% python3 -q
>>> import numpy as np
>>> from numpy import linalg as LA
>>> np.set_printoptions(suppress=True, linewidth=100)
>>> def rd(a):
...     return np.round(a, 2) + 0
... 
>>> data = np.loadtxt("test9.csv", delimiter=",")
>>> rd(data)
array([[ 0.93, -0.02, -0.07, -0.17, -0.17, -0.07, -0.17, -0.12, -0.17],
       [-0.02,  0.99, -0.02, -0.06, -0.06, -0.02, -0.06, -0.04, -0.06],
       [-0.07, -0.02,  0.93, -0.17, -0.17, -0.07, -0.17, -0.12, -0.17],
       [-0.17, -0.06, -0.17,  0.61, -0.39, -0.17, -0.39, -0.28, -0.39],
       [-0.17, -0.06, -0.17, -0.39,  0.61, -0.17, -0.39, -0.28, -0.39],
       [-0.07, -0.02, -0.07, -0.17, -0.17,  0.93, -0.17, -0.12, -0.17],
       [-0.17, -0.06, -0.17, -0.39, -0.39, -0.17,  0.61, -0.28, -0.39],
       [-0.12, -0.04, -0.12, -0.28, -0.28, -0.12, -0.28,  0.8 , -0.28],
       [-0.17, -0.06, -0.17, -0.39, -0.39, -0.17, -0.39, -0.28,  0.61]])
>>> # symmetric, so the eigenvalues are real
>>> O, Rm = LA.qr(data)
>>> np.allclose(Rm.T @ Rm, data.T @ data)
True
>>> abs(Rm[0, 0]), rd(LA.norm(data[:, 0]))
(np.float64(1.0), np.float64(1.0))
>>> rd(np.trace(O @ O.T))
np.float64(9.0)
>>> rd(O)
array([[-0.93,  0.02,  0.07,  0.17,  0.17,  0.07,  0.17,  0.12,  0.17],
       [ 0.02, -0.99,  0.02,  0.06,  0.06,  0.02,  0.06,  0.04,  0.06],
       [ 0.07,  0.02, -0.93,  0.17,  0.17,  0.07,  0.17,  0.12,  0.17],
       [ 0.17,  0.06,  0.17, -0.61,  0.39,  0.17,  0.39,  0.28,  0.39],
       [ 0.17,  0.06,  0.17,  0.39, -0.61,  0.17,  0.39,  0.28,  0.39],
       [ 0.07,  0.02,  0.07,  0.17,  0.17, -0.93,  0.17,  0.12,  0.17],
       [ 0.17,  0.06,  0.17,  0.39,  0.39,  0.17, -0.61,  0.28,  0.39],
       [ 0.12,  0.04,  0.12,  0.28,  0.28,  0.12,  0.28, -0.8 ,  0.28],
       [ 0.17,  0.06,  0.17,  0.39,  0.39,  0.17,  0.39,  0.28, -0.61]])
>>> O.shape, Rm.shape
((9, 9), (9, 9))
>>> vals, V = LA.eigh(O)
>>> x = np.array([3, -1, 0, 3, 2, -3, -1, -2, 0])
>>> (np.sign(V[:, -1].round(6)) == np.sign(V[0, -1].round(6))).astype(int)
array([1, 1, 1, 1, 1, 1, 1, 1, 1])
>>> rd(LA.eigvalsh(O[1:, 1:]))
array([-1.  , -1.  , -1.  , -1.  , -1.  , -1.  , -1.  ,  0.93])
>>> rd(x @ O @ x)
np.float64(-34.68)
>>> O, V = LA.qr(data[:, :4])[0], LA.qr(data[:, 4:])[0]
>>> sv = LA.svd(O.T @ V, compute_uv=False)
>>> rd(sv)
array([0., 0., 0., 0.])
>>> np.degrees(np.arccos(sv.clip(0, 1)))
array([90., 90., 90., 90.])
>>> (sv > 0.9).sum()
np.int64(0)
>>> x = np.array([0, 2, 0, -1, 3, 1, 3, 1, -2])
>>> rd(LA.det(data))
np.float64(-1.0)
>>> 9 - LA.matrix_rank(data - np.eye(9), tol=1e-8)
np.int64(8)
>>> rd(LA.norm(x)), rd(LA.norm(data @ x))
(np.float64(5.39), np.float64(5.39))
